$ python -q
>>> import numpy as np
>>> import numpy.linalg as la
>>> np.set_printoptions(suppress=True, linewidth=140)
>>> arr = np.load("x.npy")
>>> print(arr.round(3) + 0)
[[ 10.245  -5.2     0.645  -4.043]
 [  7.352  -3.154   1.012  -2.557]
 [  7.244  -3.08    1.023  -2.502]
 [  4.097  -1.068   1.184  -0.941]
 [  4.001  -1.012   1.183  -0.895]
 [  2.358  -0.153   1.062  -0.148]
 [  1.938   0.024   0.987   0.025]
 [  1.332   0.223   0.823   0.243]
 [  1.311   0.228   0.815   0.25 ]
 [  0.875   0.295   0.626   0.361]
 [  0.863   0.295   0.62    0.363]
 [  0.559   0.267   0.422   0.382]
 [  0.48    0.243   0.358   0.371]
 [  0.238   0.108   0.128   0.252]
 [  0.107   0.025   0.026   0.116]
 [ -0.014   0.      0.     -0.014]
 [ -0.594   0.362   0.314  -0.316]
 [ -0.967   0.717   0.599  -0.372]
 [ -1.338   1.096   0.893  -0.385]
 [ -1.884   1.675   1.33   -0.356]
 [ -3.447   3.386   2.568  -0.117]
 [ -4.047   4.052   3.037   0.011]
 [ -4.246   4.273   3.191   0.056]
 [ -6.346   6.615   4.797   0.597]
 [ -8.009   8.472   6.043   1.085]
 [ -9.115   9.706   6.861   1.428]
 [-19.254  20.967  14.097   4.969]]
>>> W2 = arr[[13, 3]].astype(float)
>>> for _ in range(7):
...     lab = la.norm(arr[:, None] - W2, axis=-1).argmin(axis=1)
...     W2 = np.array([arr[lab == j].mean(axis=0) for j in range(2)])
... 
>>> print(lab)
[1 1 1 1 1 1 1 1 1 1 1 1 1 1 1 1 1 1 1 1 1 1 0 0 0 0 0]
>>> print(np.bincount(lab))
[ 5 22]
>>> rank = la.matrix_rank(arr)
>>> rank
np.int64(3)
>>> ns = la.svd(arr)[2][rank:].T
>>> np.round(ns @ ns.T, 3)
array([[ 0.082,  0.204, -0.163, -0.082],
       [ 0.204,  0.51 , -0.408, -0.204],
       [-0.163, -0.408,  0.327,  0.163],
       [-0.082, -0.204,  0.163,  0.082]])
>>> np.allclose(arr @ ns, 0)
True
>>> print(la.matrix_rank(arr.T @ arr), la.matrix_rank(arr @ arr.T))
3 3
>>> [int(la.matrix_rank(np.delete(arr, i, axis=0))) for i in range(27)]
[3, 3, 3, 3, 3, 3, 3, 3, 3, 3, 3, 3, 3, 3, 3, 3, 3, 3, 3, 3, 3, 3, 3, 3, 3, 3, 3]
